>>> import numpy as np
>>> np.set_printoptions(precision=2, suppress=True, linewidth=100, floatmode="fixed")
>>> E = np.array([[1.0, 0.2, 0.04], [0.2, 1.0, 0.2], [0.04, 0.2, 1.0]])
>>> E
array([[1.00, 0.20, 0.04],
       [0.20, 1.00, 0.20],
       [0.04, 0.20, 1.00]])
>>> # equal to its transpose
>>> np.kron(np.eye(2, dtype=int), E)
array([[1.00, 0.20, 0.04, 0.00, 0.00, 0.00],
       [0.20, 1.00, 0.20, 0.00, 0.00, 0.00],
       [0.04, 0.20, 1.00, 0.00, 0.00, 0.00],
       [0.00, 0.00, 0.00, 1.00, 0.20, 0.04],
       [0.00, 0.00, 0.00, 0.20, 1.00, 0.20],
       [0.00, 0.00, 0.00, 0.04, 0.20, 1.00]])
>>> round(np.linalg.det(E.T), 2)
np.float64(0.92)
>>> round(float(np.linalg.det(E[::-1])), 2)
-0.92
>>> np.linalg.eigvals(E)
array([1.30, 0.96, 0.74])
>>> A2 = E / np.linalg.norm(E, axis=1, keepdims=True)
>>> cov = A2 @ A2.T
>>> cov
array([[1.00, 0.38, 0.12],
       [0.38, 1.00, 0.38],
       [0.12, 0.38, 1.00]])
>>> (np.abs(cov) > 0.9).astype(int)
array([[1, 0, 0],
       [0, 1, 0],
       [0, 0, 1]])
>>> np.linalg.norm(A2, axis=1)
array([1.00, 1.00, 1.00])
>>> (cov - 2 * np.eye(3)).round(6).argmax(axis=1)
array([1, 0, 1])
>>> L = np.linalg.cholesky(E)
>>> E / np.sqrt(np.outer(np.diag(E), np.diag(E)))
array([[1.00, 0.20, 0.04],
       [0.20, 1.00, 0.20],
       [0.04, 0.20, 1.00]])
>>> L
array([[1.00, 0.00, 0.00],
       [0.20, 0.98, 0.00],
       [0.04, 0.20, 0.98]])
>>> w, V = np.linalg.eig(E)
>>> np.round(E @ V[:, 0] - w[0] * V[:, 0], 2) + 0
array([0.00, 0.00, 0.00])
>>> F = np.load("w.npy")
>>> F
array([[-1,  0,  0,  0,  0],
       [ 3,  2,  0,  0,  0],
       [ 0,  0,  2,  1, -3],
       [ 0,  0, -3, -1, -2],
       [ 0,  0,  3,  2, -2]])
>>> r0 = np.array([2, 4, -5, -5, -2])
>>> A2 = F + np.outer(r0, np.eye(5)[0])
>>> round(np.linalg.det(A2) / np.linalg.det(F), 2), round(1 + np.linalg.solve(F, r0)[0], 2)
(np.float64(-1.0), np.float64(-1.0))
